$ python3 -q
>>> import numpy as np
>>> np.set_printoptions(precision=2, suppress=True, linewidth=200, sign=" ")
>>> def rd(a):
...     return np.round(a, 2) + 0
... 
>>> K = np.array([[0.12, -0.93, 0.66, 0.3, -0.21, 0.18, -0.33],
...     [-0.24, 1.86, -1.32, -0.6, 0.42, -0.36, 0.66],
...     [0.6, -4.65, 3.3, 1.5, -1.05, 0.9, -1.65]])
>>> Uu, s, Vh = np.linalg.svd(K)
>>> V = Vh[:(s > 1e-8).sum()]
>>> rng = np.random.default_rng(79)
>>> x = K[2] + 3 * K[0] + rng.integers(2) * np.eye(7)[6]
>>> rd(x)
array([ 0.96, -7.44,  5.28,  2.4 , -1.68,  1.44, -2.64])
>>> rd(np.linalg.norm(x - V.T @ V @ x))
np.float64(0.0)
>>> np.allclose(V.T @ V @ x, x)
True
>>> rk = np.linalg.matrix_rank(K)
>>> print(rk)
1
>>> ns = np.linalg.svd(K)[2][rk:].T
>>> [int(np.linalg.matrix_rank(np.delete(K, i, axis=0))) for i in range(3)]
[1, 1, 1]
>>> rd(K @ ns)
array([[ 0.,  0.,  0.,  0.,  0.,  0.],
       [ 0.,  0.,  0.,  0.,  0.,  0.],
       [ 0.,  0.,  0.,  0.,  0.,  0.]])
>>> ns.shape
(7, 6)
>>> np.allclose(K @ ns, 0)
True
>>> out = K / np.sqrt((K ** 2).mean(axis=1, keepdims=True))
>>> rd(out[2])
array([ 0.25, -1.95,  1.38,  0.63, -0.44,  0.38, -0.69])
>>> rd(np.linalg.norm(out, axis=1))
array([ 2.65,  2.65,  2.65])
>>> rd(K - K.mean(axis=1, keepdims=True))
array([[ 0.15, -0.9 ,  0.69,  0.33, -0.18,  0.21, -0.3 ],
       [-0.3 ,  1.8 , -1.38, -0.66,  0.36, -0.42,  0.6 ],
       [ 0.75, -4.5 ,  3.45,  1.65, -0.9 ,  1.05, -1.5 ]])
